$ python -q
>>> import numpy as np
>>> np.set_printoptions(suppress=True, linewidth=160)
>>> tidy = lambda a: np.round(a, 2) + 0
>>> A = np.array([[0.0, -2.0, 0.0, -2.0],
...     [-2.0, 0.0, 0.0, 0.0],
...     [0.0, 0.0, 0.0, 0.0],
...     [-2.0, 0.0, 0.0, 0.0]])
>>> left, sv, Vt = np.linalg.svd(A)
>>> evecs = Vt[:(sv > 1e-8).sum()]
>>> rng = np.random.default_rng(1308)
>>> x0 = A[1] + 3 * A[3] + rng.integers(2) * np.eye(4)[3]
>>> print(x0)
[-8.  0.  0.  1.]
>>> print(tidy(evecs.T @ evecs))
[[1.  0.  0.  0. ]
 [0.  0.5 0.  0.5]
 [0.  0.  0.  0. ]
 [0.  0.5 0.  0.5]]
>>> print(np.allclose(evecs.T @ evecs @ x0, x0))
False
>>> print(tidy(np.linalg.norm(x0 - evecs.T @ evecs @ x0)))
0.71
>>> print(np.linalg.matrix_rank(np.vstack([A, x0])))
3
>>> rank = np.linalg.matrix_rank(A)
>>> print(rank)
2
>>> ns = np.linalg.svd(A)[2][rank:].T
>>> print([int(np.linalg.matrix_rank(np.delete(A, i, axis=0))) for i in range(4)])
[1, 2, 2, 2]
>>> print([int(np.linalg.matrix_rank(A[:i])) for i in range(1, len(A) + 1)])
[1, 2, 2, 2]
>>> print(ns.shape)
(4, 2)
>>> print(np.all(np.linalg.eigvalsh(A) > 0))
False
>>> print(tidy(np.linalg.eigvalsh(A).min()))
-2.83
>>> feats = np.loadtxt("a.csv", delimiter=",")
>>> print(tidy(feats))
[[ -3.71 -11.    -6.1    1.85 -13.51  -2.01 -14.17   3.55]
 [ -2.31  -4.33  -2.67   0.33  -5.64  -0.21  -6.62   2.43]
 [ -2.19  -3.8   -2.4    0.2   -5.    -0.12  -5.99   2.27]
 [ -1.85  -2.42  -1.71  -0.15  -3.26   0.06  -4.26   1.76]
 [ -1.58  -1.54  -1.26  -0.36  -2.13   0.1   -3.08   1.32]
 [ -0.8   -0.33  -0.51  -0.44  -0.43  -0.08  -0.98   0.29]
 [ -0.47  -0.16  -0.3   -0.29  -0.19  -0.09  -0.51   0.09]
 [  0.19   0.07   0.13   0.13   0.06   0.07   0.19   0.01]
 [  0.23   0.08   0.15   0.15   0.07   0.09   0.22   0.02]
 [  0.55   0.2    0.39   0.38   0.18   0.25   0.53   0.08]
 [  1.11   0.47   0.83   0.78   0.38   0.62   1.07   0.3 ]
 [  1.75   0.86   1.4    1.24   0.67   1.15   1.72   0.64]
 [  2.41   1.35   2.03   1.7    1.05   1.78   2.44   1.07]
 [  5.25   4.12   5.11   3.54   3.27   5.04   5.97   3.33]
 [  5.75   4.7    5.7    3.85   3.75   5.67   6.65   3.77]
 [  9.23   9.24  10.06   5.85   7.6   10.42  11.8    7.03]
 [  9.32   9.36  10.17   5.9    7.7   10.54  11.94   7.12]
 [ 11.78  12.96  13.44   7.19  10.82  14.11  15.88   9.53]
 [ 13.35  15.4   15.59   7.99  12.96  16.47  18.52  11.11]
 [ 13.6   15.78  15.93   8.11  13.3   16.84  18.93  11.35]]
>>> left, sv, Vt = np.linalg.svd(feats)
>>> evecs = Vt[:(sv > 1e-8).sum()]
>>> x0 = feats[19] + -1 * feats[18] + rng.integers(2) * np.eye(8)[1]
>>> print(tidy(x0))
[0.24 1.39 0.34 0.12 0.34 0.37 0.42 0.25]
>>> print(tidy(np.linalg.norm(x0 - evecs.T @ evecs @ x0)))
0.83
>>> print(tidy(evecs.T @ evecs))
[[ 0.44 -0.09  0.18  0.36 -0.09  0.02  0.25 -0.06]
 [-0.09  0.31  0.11 -0.15  0.32  0.16  0.18  0.09]
 [ 0.18  0.11  0.16  0.13  0.08  0.15  0.18  0.1 ]
 [ 0.36 -0.15  0.13  0.35 -0.21  0.07  0.08  0.06]
 [-0.09  0.32  0.08 -0.21  0.4   0.03  0.26 -0.08]
 [ 0.02  0.16  0.15  0.07  0.03  0.37 -0.02  0.42]
 [ 0.25  0.18  0.18  0.08  0.26 -0.02  0.43 -0.19]
 [-0.06  0.09  0.1   0.06 -0.08  0.42 -0.19  0.54]]
>>> print(tidy(np.diag(evecs.T @ evecs)))
[0.44 0.31 0.16 0.35 0.4  0.37 0.43 0.54]
>>> print(np.linalg.matrix_rank(np.vstack([feats, x0])))
4
>>> print(np.allclose(evecs.T @ evecs @ x0, x0))
False
